% ipython --no-banner

In [1]: import numpy as np

In [2]: np.set_printoptions(precision=3, suppress=True, linewidth=120, floatmode="fixed")

In [3]: rd = lambda a: np.round(a, 3) + 0

In [4]: F = np.array([[2, 2, 2, 2, 2, 2, 2],
   ...:     [2, 4, 4, 4, 4, 4, 4],
   ...:     [2, 4, 6, 6, 6, 6, 6],
   ...:     [2, 4, 6, 8, 8, 8, 8],
   ...:     [2, 4, 6, 8, 10, 10, 10],
   ...:     [2, 4, 6, 8, 10, 12, 12],
   ...:     [2, 4, 6, 8, 10, 12, 14]])

In [5]: vec = np.ones(7)

In [6]: for _ in range(6):
   ...:     vec = F @ vec
   ...:     vec /= np.linalg.norm(vec)
   ...:     print(round(vec @ F @ vec, 3))
   ...: 
45.703
45.761
45.762
45.762
45.762
45.762

In [7]: print(rd(np.linalg.eigvalsh(F)[-1]))
45.762

In [8]: print(rd(vec))
[0.107 0.210 0.304 0.384 0.447 0.491 0.514]

In [9]: w, vecs = np.linalg.eigh(F)

In [10]: print(rd(np.linalg.eigvalsh(F @ F)))
[   0.273    0.359    0.584    1.247    4.000   27.416 2094.121]

In [11]: print(w.sum(), np.trace(F))
56.0 56

In [12]: w, vecs = np.linalg.eigh(F)

In [13]: vec = np.array([0, 1, 3, 2, 0, 3, 1])

In [14]: print(rd(vecs * np.abs(w) @ vecs.T))
[[ 2.000  2.000  2.000  2.000  2.000  2.000  2.000]
 [ 2.000  4.000  4.000  4.000  4.000  4.000  4.000]
 [ 2.000  4.000  6.000  6.000  6.000  6.000  6.000]
 [ 2.000  4.000  6.000  8.000  8.000  8.000  8.000]
 [ 2.000  4.000  6.000  8.000 10.000 10.000 10.000]
 [ 2.000  4.000  6.000  8.000 10.000 12.000 12.000]
 [ 2.000  4.000  6.000  8.000 10.000 12.000 14.000]]

In [15]: print(rd(vecs * np.maximum(w, 0) @ vecs.T))
[[ 2.000  2.000  2.000  2.000  2.000  2.000  2.000]
 [ 2.000  4.000  4.000  4.000  4.000  4.000  4.000]
 [ 2.000  4.000  6.000  6.000  6.000  6.000  6.000]
 [ 2.000  4.000  6.000  8.000  8.000  8.000  8.000]
 [ 2.000  4.000  6.000  8.000 10.000 10.000 10.000]
 [ 2.000  4.000  6.000  8.000 10.000 12.000 12.000]
 [ 2.000  4.000  6.000  8.000 10.000 12.000 14.000]]

In [16]: print(rd(np.linalg.eigvalsh(F[1:, 1:])))
[ 0.534  0.655  0.951  1.750  4.858 45.252]

In [17]: print((np.sign(vecs[:, -1].round(6)) == np.sign(vecs[0, -1].round(6))).astype(int))
[1 1 1 1 1 1 1]

In [18]: print(rd(vec @ F @ vec / (vec @ vec)), rd(w[0]), rd(w[-1]))
29.167 0.523 45.762

In [19]: A = np.array([[-2, 3, 2, -2, 2, -3], [-1, -3, 2, 1, 3, 2], [-4, -3, 6, 0, 8, 1]])

In [20]: rng = np.random.default_rng(4731)

In [21]: Y = A + rng.integers(-2, 3, (3, 2)) @ rng.integers(-2, 3, (2, 6))

In [22]: print(Y)
[[-3  0 -1 -6  5  0]
 [-1  1  4  5  1 -2]
 [-6 -7  1 -6 13  5]]

In [23]: print(np.linalg.matrix_rank(Y - A, tol=1e-8))
2

In [24]: print(np.abs(Y - A).sum(axis=1))
[17 16 26]

In [25]: U, sig, Vt = np.linalg.svd(A)

In [26]: vecs = Vt[:(sig > 1e-8).sum()]

In [27]: vec = A[0] + 5 * A[2] + rng.integers(2) * np.eye(6)[2]

In [28]: print(vec)
[-22.000 -12.000  33.000  -2.000  42.000   2.000]

In [29]: print(rd(np.linalg.norm(vec - vecs.T @ vecs @ vec)))
0.83

In [30]: print(np.linalg.matrix_rank(np.vstack([A, vec])))
3

In [31]: print(rd(np.diag(vecs.T @ vecs)))
[0.179 0.505 0.311 0.136 0.516 0.354]

In [32]: try:
    ...:     np.linalg.inv(A)
    ...: except np.linalg.LinAlgError as e:
    ...:     print(e)
    ...: 
Last 2 dimensions of the array must be square

In [33]: print(rd(np.trace(np.linalg.pinv(A) @ A)))
2.0

In [34]: print(np.linalg.lstsq(A[:-1].T, A[-1])[2])
2

In [35]: rank = np.linalg.matrix_rank(A)

In [36]: print(rank)
2

In [37]: null = np.linalg.svd(A)[2][rank:].T

In [38]: print(null.shape)
(6, 4)

In [39]: print([int(np.linalg.matrix_rank(A[:i])) for i in range(1, len(A) + 1)])
[1, 2, 2]

In [40]: print([int(np.linalg.matrix_rank(A[:, :j + 1])) for j in range(6)])
[1, 2, 2, 2, 2, 2]

In [41]: print(np.linalg.matrix_rank(A.T @ A), np.linalg.matrix_rank(A @ A.T))
2 2
